$ python3 -q
>>> import numpy as np
>>> from numpy import linalg as LA
>>> np.set_printoptions(suppress=True, linewidth=160)
>>> rng = np.random.default_rng(822644)
>>> arr = rng.normal(size=(20, 5)) + 5 * np.array([1, -2, 0, -2, 2])
>>> arr.round(2)
array([[  4.93, -10.79,   0.46,  -9.08,   8.06],
       [  4.91,  -9.47,  -0.12,  -7.7 ,   9.89],
       [  4.49,  -9.39,  -0.49, -10.  ,   9.28],
       [  5.4 ,  -7.34,   0.74, -10.53,   9.76],
       [  4.36, -10.26,   3.5 , -10.32,  11.86],
       [  4.76, -10.05,  -0.32,  -9.82,   9.81],
       [  3.24, -11.17,   1.21, -10.61,   9.85],
       [  4.16, -10.03,  -0.11,  -8.98,  10.46],
       [  4.21,  -9.73,   1.13, -11.61,   9.78],
       [  4.8 ,  -9.74,   1.07, -11.15,  10.75],
       [  5.53,  -9.74,  -0.81,  -8.55,   7.82],
       [  6.17,  -9.13,   0.66,  -9.19,   8.7 ],
       [  2.82,  -9.28,   1.33,  -9.72,   9.81],
       [  4.57, -10.09,  -0.38, -11.22,  10.21],
       [  4.64,  -9.22,  -0.84, -10.9 ,   9.92],
       [  4.86,  -9.09,   1.87, -10.4 ,  10.7 ],
       [  4.68, -10.48,  -0.64, -10.75,  10.37],
       [  3.63,  -9.35,  -0.07,  -9.54,   9.71],
       [  6.75, -10.21,   0.66,  -8.83,   9.77],
       [  6.51,  -8.57,  -0.14, -10.06,   9.17]])
>>> cen = arr - arr.mean(axis=0)
>>> V = LA.svd(cen)[2][:1]
>>> Y = cen - cen @ V.T @ V
>>> LA.norm(Y, axis=1).round(6).argmax()
np.int64(3)
>>> np.round((cen @ V.T).std(axis=0), 2)
array([1.37])
>>> np.round(Y.std(axis=0), 2)
array([0.76, 0.79, 0.7 , 0.74, 0.52])
>>> np.round(LA.norm(Y) / LA.norm(cen), 2)
np.float64(0.76)
>>> np.round(np.cov(cen @ V.T, rowvar=False), 2)
np.float64(1.98)
>>> basis = arr[[16, 10]].astype(float)
>>> for _ in range(6):
...     z = LA.norm(arr[:, None] - basis, axis=-1).argmin(axis=1)
...     basis = np.array([arr[z == j].mean(axis=0) for j in range(2)])
... 
>>> print(z)
[1 1 0 0 0 0 0 0 0 0 1 1 0 0 0 0 0 0 1 1]
>>> np.round(basis[1] - basis[0], 2)
array([ 1.47,  0.01, -0.46,  1.49, -1.26])
>>> np.bincount(z)
array([14,  6])
>>> np.abs(basis[1] - basis[0]).argmax()
np.int64(3)
>>> A = np.load("a.npy")
>>> A
array([[1.  , 0.2 , 0.04],
       [0.2 , 1.  , 0.2 ],
       [0.04, 0.2 , 1.  ]])
>>> Uu, s, Vh = LA.svd(A, full_matrices=False)
>>> print(np.round(Uu.T @ Uu, 2) + 0)
[[1. 0. 0.]
 [0. 1. 0.]
 [0. 0. 1.]]
>>> round(np.sqrt((s ** 2).sum()), 2), round(float(LA.norm(A)), 2)
(np.float64(1.78), 1.78)
>>> print(np.round(Vh @ Vh.T, 2) + 0)
[[1. 0. 0.]
 [0. 1. 0.]
 [0. 0. 1.]]
>>> np.round(np.abs(Vh[0]), 2)
array([0.52, 0.68, 0.52])
>>> (s > 1e-8).sum()
np.int64(3)
>>> Y = np.array([[4, 3], [0, 0]])
>>> basis = np.array([[-6, -2, 9], [-6, 7, 2], [2, -5, 8]])
>>> feats = np.kron(Y, basis)
>>> print(feats)
[[-24  -8  36 -18  -6  27]
 [-24  28   8 -18  21   6]
 [  8 -20  32   6 -15  24]
 [  0   0   0   0   0   0]
 [  0   0   0   0   0   0]
 [  0   0   0   0   0   0]]
>>> vec = np.array([8, 2, 9, 8, 3, 7])
>>> (feats @ vec).argmax()
np.int64(2)
>>> (feats * vec).sum(axis=1)
array([ 143, -103,  483,    0,    0,    0])
>>> feats @ vec
array([ 143, -103,  483,    0,    0,    0])
>>> z = rng.permutation(6)
>>> z
array([1, 4, 2, 0, 5, 3])
>>> Y = feats[z][:, z]
>>> print(np.round(np.sort(np.abs(LA.eigvals(Y))), 2))
[ 0.    0.    0.   19.2  27.06 43.85]
>>> E = np.load("out0.npy")
>>> E
array([[ 1.32,  2.43,  1.19, -2.36, -0.16,  0.02, -0.11],
       [ 6.11, -7.9 ,  1.09, -1.32, -0.72, -0.13,  1.05],
       [ 1.65, -5.73, -4.12,  1.31, -0.05,  0.03,  0.37],
       [ 0.25,  1.45,  1.19,  0.03, -0.34, -0.18, -0.57],
       [-6.82, -6.  ,  0.06, -0.79,  0.31, -0.33, -0.22],
       [10.27,  7.44,  1.26, -5.67, -0.78, -0.12,  0.16],
       [ 2.16, -4.68, -0.61,  0.01, -0.34,  0.12,  0.39],
       [-2.67,  8.39, -1.55,  3.27,  0.07,  0.15, -0.94],
       [ 1.47, 23.83, -0.34, -0.6 , -0.46,  0.38,  0.48],
       [-3.11, 10.7 ,  0.11,  2.52,  0.26, -0.21,  0.54],
       [13.06,  4.89, -0.23, -0.81,  0.1 ,  0.16, -0.15],
       [ 3.99, 24.98, -0.61, -2.9 ,  0.35, -0.11, -0.43],
       [ 0.5 , 28.76,  1.66,  1.49, -0.17, -0.13, -0.33],
       [ 0.64, 11.94,  0.42, -1.28,  0.4 , -0.12,  0.29],
       [ 3.31,  3.99,  0.97, -1.29,  0.14, -0.14,  0.61],
       [ 3.23,  2.39, -1.61,  0.27,  0.04, -0.12,  1.33],
       [-7.35, -2.66, -1.21, -0.44,  0.17,  0.21,  0.3 ],
       [-2.64, 14.14,  2.26,  1.41, -0.04,  0.28, -0.39],
       [ 2.78,  7.7 ,  0.  ,  2.65,  0.24,  0.02, -0.88],
       [-4.83,  4.66, -1.5 ,  2.09,  0.45, -0.14, -0.07],
       [-4.27, -9.7 ,  0.35, -1.41, -0.25, -0.04, -0.25],
       [-0.22, -4.06,  2.22,  2.38, -0.65,  0.32, -0.24],
       [-0.74,  3.56, -0.74,  4.27,  0.36, -0.09, -0.15]])
>>> P = E @ LA.solve(E.T @ E, E.T)
>>> np.round(P @ E[:, 6], 2)
array([-0.11,  1.05,  0.37, -0.57, -0.22,  0.16,  0.39, -0.94,  0.48,  0.54, -0.15, -0.43, -0.33,  0.29,  0.61,  1.33,  0.3 , -0.39, -0.88, -0.07, -0.25,
       -0.24, -0.15])
>>> np.allclose(P @ P, P)
True
>>> np.round(np.trace(P), 2)
np.float64(7.0)
>>> np.round(np.diag(P), 2)
array([0.08, 0.37, 0.48, 0.24, 0.26, 0.49, 0.09, 0.32, 0.55, 0.29, 0.52, 0.42, 0.45, 0.18, 0.17, 0.33, 0.3 , 0.31, 0.23, 0.14, 0.16, 0.38, 0.23])
>>> print(np.round(LA.eigvalsh(P), 2) + 0)
[0. 0. 0. 0. 0. 0. 0. 0. 0. 0. 0. 0. 0. 0. 0. 0. 1. 1. 1. 1. 1. 1. 1.]
